% ipython --no-banner

In [1]: import numpy as np

In [2]: import numpy.linalg as la

In [3]: np.set_printoptions(suppress=True, linewidth=200)

In [4]: A = np.loadtxt("out13.csv", delimiter=",")

In [5]: A.round(2)
Out[5]: 
array([[ 0.86,  0.08, -0.08, -0.14,  0.14,  0.25,  0.19,  0.19,  0.08, -0.14, -0.19, -0.08],
       [ 0.08,  0.95,  0.05,  0.08, -0.08, -0.15, -0.12, -0.12, -0.05,  0.08,  0.12,  0.05],
       [-0.08,  0.05,  0.95, -0.08,  0.08,  0.15,  0.12,  0.12,  0.05, -0.08, -0.12, -0.05],
       [-0.14,  0.08, -0.08,  0.86,  0.14,  0.25,  0.19,  0.19,  0.08, -0.14, -0.19, -0.08],
       [ 0.14, -0.08,  0.08,  0.14,  0.86, -0.25, -0.19, -0.19, -0.08,  0.14,  0.19,  0.08],
       [ 0.25, -0.15,  0.15,  0.25, -0.25,  0.55, -0.35, -0.35, -0.15,  0.25,  0.35,  0.15],
       [ 0.19, -0.12,  0.12,  0.19, -0.19, -0.35,  0.73, -0.27, -0.12,  0.19,  0.27,  0.12],
       [ 0.19, -0.12,  0.12,  0.19, -0.19, -0.35, -0.27,  0.73, -0.12,  0.19,  0.27,  0.12],
       [ 0.08, -0.05,  0.05,  0.08, -0.08, -0.15, -0.12, -0.12,  0.95,  0.08,  0.12,  0.05],
       [-0.14,  0.08, -0.08, -0.14,  0.14,  0.25,  0.19,  0.19,  0.08,  0.86, -0.19, -0.08],
       [-0.19,  0.12, -0.12, -0.19,  0.19,  0.35,  0.27,  0.27,  0.12, -0.19,  0.73, -0.12],
       [-0.08,  0.05, -0.05, -0.08,  0.08,  0.15,  0.12,  0.12,  0.05, -0.08, -0.12,  0.95]])

In [6]: print(np.round(la.pinv(A), 2))
[[ 0.86  0.08 -0.08 -0.14  0.14  0.25  0.19  0.19  0.08 -0.14 -0.19 -0.08]
 [ 0.08  0.95  0.05  0.08 -0.08 -0.15 -0.12 -0.12 -0.05  0.08  0.12  0.05]
 [-0.08  0.05  0.95 -0.08  0.08  0.15  0.12  0.12  0.05 -0.08 -0.12 -0.05]
 [-0.14  0.08 -0.08  0.86  0.14  0.25  0.19  0.19  0.08 -0.14 -0.19 -0.08]
 [ 0.14 -0.08  0.08  0.14  0.86 -0.25 -0.19 -0.19 -0.08  0.14  0.19  0.08]
 [ 0.25 -0.15  0.15  0.25 -0.25  0.55 -0.35 -0.35 -0.15  0.25  0.35  0.15]
 [ 0.19 -0.12  0.12  0.19 -0.19 -0.35  0.73 -0.27 -0.12  0.19  0.27  0.12]
 [ 0.19 -0.12  0.12  0.19 -0.19 -0.35 -0.27  0.73 -0.12  0.19  0.27  0.12]
 [ 0.08 -0.05  0.05  0.08 -0.08 -0.15 -0.12 -0.12  0.95  0.08  0.12  0.05]
 [-0.14  0.08 -0.08 -0.14  0.14  0.25  0.19  0.19  0.08  0.86 -0.19 -0.08]
 [-0.19  0.12 -0.12 -0.19  0.19  0.35  0.27  0.27  0.12 -0.19  0.73 -0.12]
 [-0.08  0.05 -0.05 -0.08  0.08  0.15  0.12  0.12  0.05 -0.08 -0.12  0.95]]

In [7]: np.round(la.norm(A, axis=0), 2)
Out[7]: array([1., 1., 1., 1., 1., 1., 1., 1., 1., 1., 1., 1.])

In [8]: np.round(A @ A.T, 2) + 0
Out[8]: 
array([[1., 0., 0., 0., 0., 0., 0., 0., 0., 0., 0., 0.],
       [0., 1., 0., 0., 0., 0., 0., 0., 0., 0., 0., 0.],
       [0., 0., 1., 0., 0., 0., 0., 0., 0., 0., 0., 0.],
       [0., 0., 0., 1., 0., 0., 0., 0., 0., 0., 0., 0.],
       [0., 0., 0., 0., 1., 0., 0., 0., 0., 0., 0., 0.],
       [0., 0., 0., 0., 0., 1., 0., 0., 0., 0., 0., 0.],
       [0., 0., 0., 0., 0., 0., 1., 0., 0., 0., 0., 0.],
       [0., 0., 0., 0., 0., 0., 0., 1., 0., 0., 0., 0.],
       [0., 0., 0., 0., 0., 0., 0., 0., 1., 0., 0., 0.],
       [0., 0., 0., 0., 0., 0., 0., 0., 0., 1., 0., 0.],
       [0., 0., 0., 0., 0., 0., 0., 0., 0., 0., 1., 0.],
       [0., 0., 0., 0., 0., 0., 0., 0., 0., 0., 0., 1.]])

In [9]: round(A[:, 7] @ A[:, 8], 2)
Out[9]: np.float64(-0.0)

In [10]: print(np.all(la.eigvalsh(A) > 0))
False

In [11]: np.round(la.eigvalsh(A).min(), 2)
Out[11]: np.float64(-1.0)

In [12]: f = np.array([3, 2, 1, 2, 1, 2, 3, 2, 3, 0, 1, 1])

In [13]: other = A + np.outer(f, np.eye(12)[10])

In [14]: la.matrix_rank(la.inv(other) - la.inv(A), tol=1e-8)
Out[14]: np.int64(1)

In [15]: m1 = np.load("mat.npy")

In [16]: m1
Out[16]: 
array([[ 0,  0,  0,  0],
       [ 0,  9,  0,  0],
       [ 0,  0,  1,  0],
       [ 0,  0,  0, -6]])

In [17]: [round(float(x), 2) for x in la.svd(m1, compute_uv=False)[:3]]
Out[17]: [9.0, 6.0, 1.0]

In [18]: np.argsort(-la.norm(m1, axis=0).round(6), kind="stable")[:3]
Out[18]: array([1, 3, 2])

In [19]: la.matrix_rank(m1, rtol=0.1)
Out[19]: np.int64(3)

In [20]: ev, evecs = la.eigh(m1)

In [21]: x0 = np.array([-1, 3, 3, -2])

In [22]: (np.sign(evecs[:, -1].round(6)) == np.sign(evecs[0, -1].round(6))).astype(int)
Out[22]: array([1, 0, 1, 1])

In [23]: evecs * np.maximum(ev, 0) @ evecs.T
Out[23]: 
array([[0., 0., 0., 0.],
       [0., 9., 0., 0.],
       [0., 0., 1., 0.],
       [0., 0., 0., 0.]])

In [24]: x0 @ m1 @ x0
Out[24]: np.int64(66)

In [25]: np.round(la.eigvalsh(m1[1:, 1:]), 2)
Out[25]: array([-6.,  1.,  9.])

In [26]: U, sigma, vt = la.svd(m1)

In [27]: evecs = vt[:(sigma > 1e-8).sum()]

In [28]: rng = np.random.default_rng(72)

In [29]: x0 = m1[2] + 3 * m1[0] + rng.integers(2) * np.eye(4)[2]

In [30]: x0
Out[30]: array([0., 0., 2., 0.])

In [31]: np.allclose(evecs.T @ evecs @ x0, x0)
Out[31]: True
